$ ipython --no-banner

In [1]: import numpy as np

In [2]: import numpy.linalg as la

In [3]: np.set_printoptions(suppress=True, linewidth=200)

In [4]: m1 = np.loadtxt("mat.csv", delimiter=",")

In [5]: print(m1)
[[ 4.7868 -8.0546 -3.4944]
 [ 6.5772  4.625   5.9455]
 [ 5.0535 -8.0838  3.0189]
 [ 3.2786  4.6764 -8.2086]
 [ 8.7687  1.7359  4.4829]
 [ 1.8456  4.0512 -8.9544]
 [-7.143  -6.9025 -1.1547]
 [-5.2554  8.2967  1.883 ]
 [-2.0015 -4.4299  8.739 ]
 [-6.1387  3.01   -7.2977]
 [ 1.7777  0.2287 -9.8381]
 [ 9.8087 -1.7454  0.8626]
 [ 0.4474  9.1598  3.9872]
 [-4.3785 -8.6549 -2.4336]
 [ 7.5405  5.0377  4.2145]
 [-3.851  -8.2121 -4.2107]
 [-0.6892  4.7869 -8.7528]
 [-7.7884  4.3717  4.4976]
 [ 6.0078 -4.6977 -6.4682]
 [-0.6734 -9.6754 -2.4356]
 [ 7.1198 -7.0013  0.5386]
 [ 8.8503  1.7139  4.3285]
 [ 8.8145  3.9946  2.5195]]

In [6]: cen = m1 - m1.mean(axis=0)

In [7]: Uu, sigma, vt = la.svd(cen, full_matrices=False)

In [8]: print(np.searchsorted(np.cumsum(sigma ** 2) / (sigma ** 2).sum(), 0.9) + 1)
3

In [9]: print(np.abs(vt[0]).argmax())
1

In [10]: print(sigma.round(4))
[30.1272 27.3214 23.3652]

In [11]: print(np.round(sigma ** 2 / (sigma ** 2).sum(), 4))
[0.4126 0.3393 0.2481]

In [12]: lab = m1[:, 1] > np.median(m1[:, 1])

In [13]: f = m1[lab].mean(axis=0) - m1[~lab].mean(axis=0)

In [14]: print(round((((m1 - m1.mean(axis=0)) @ f > 0) == lab).mean(), 4))
0.913

In [15]: print(f.round(4))
[-0.5312 10.3456  0.529 ]

In [16]: print(((m1 - m1.mean(axis=0)) @ f > 0).astype(int))
[0 1 0 1 1 1 0 1 0 1 1 0 1 0 1 0 1 1 0 0 0 1 1]

In [17]: print(lab.astype(int))
[0 1 0 1 1 1 0 1 0 1 0 0 1 0 1 0 1 1 0 0 0 0 1]

In [18]: B = m1 / np.sqrt((m1 ** 2).mean(axis=1, keepdims=True))

In [19]: print(la.matrix_rank(B) == la.matrix_rank(m1))
True

In [20]: A = np.array([[-3.0, 2.0, 0.0, 2.0],
    ...:     [2.0, 1.0, 0.0, 2.0],
    ...:     [0.0, 0.0, 1.0, 3.0],
    ...:     [0.0, 0.0, 2.0, 1.0]])

In [21]: Q, r_ = la.qr(A)

In [22]: print(np.round(abs(r_[0, 0]), 4), round(float(la.norm(A[:, 0])), 4))
3.6056 3.6056

In [23]: print(np.round(Q.T @ Q, 4) + 0)
[[1. 0. 0. 0.]
 [0. 1. 0. 0.]
 [0. 0. 1. 0.]
 [0. 0. 0. 1.]]

In [24]: vals, vecs = la.eig(A)

In [25]: print(vals.round(4))
[-3.8284  1.8284  3.4495 -1.4495]

In [26]: print(np.round(np.prod(vals), 4))
35.0

In [27]: print(np.round(np.sort(la.eigvals(A.T)), 4))
[-3.8284 -1.4495  1.8284  3.4495]

In [28]: x0 = np.array([9, -2, 9, -9])

In [29]: rhs = A @ x0

In [30]: print(rhs)
[-49.  -2. -18.   9.]

In [31]: print(np.round(la.solve(A, A[:, 0]), 4) + 0)
[1. 0. 0. 0.]

In [32]: print(np.round(la.solve(A.T, A[3]), 4))
[-0.  0. -0.  1.]

In [33]: print(np.round(la.eigvals(A), 4))
[-3.8284  1.8284  3.4495 -1.4495]

In [34]: f, v = A[1], A[3]

In [35]: print(f @ f)
9.0

In [36]: print(f @ v)
2.0

In [37]: p = (f @ v) / (f @ f) * f

In [38]: print(p.round(4))
[0.4444 0.2222 0.     0.4444]

In [39]: print(np.outer(f, v))
[[0. 0. 4. 2.]
 [0. 0. 2. 1.]
 [0. 0. 0. 0.]
 [0. 0. 4. 2.]]

In [40]: print((v - p) @ f)
0.0

In [41]: feats = np.loadtxt("case10.csv", delimiter=",")

In [42]: print(feats)
[[ 0.  0.  2.  0.]
 [ 0.  0.  6. -1.]
 [-2. -6.  0. -1.]
 [ 0.  1.  1.  0.]]

In [43]: print(np.round(np.abs(la.svd(feats)[2][-1]), 4))
[0.     0.1626 0.1471 0.9757]

In [44]: print([round(float(x), 4) for x in la.svd(feats, compute_uv=False)[:3]])
[6.4734, 6.4734, 0.309]

In [45]: print(la.matrix_rank(feats, rtol=0.1))
2

In [46]: print(round(np.log10(la.cond(feats))))
1

In [47]: print(la.cond(feats) > 100)
False

In [48]: print(np.round(la.norm(feats, 2) / la.norm(feats), 4))
0.7063
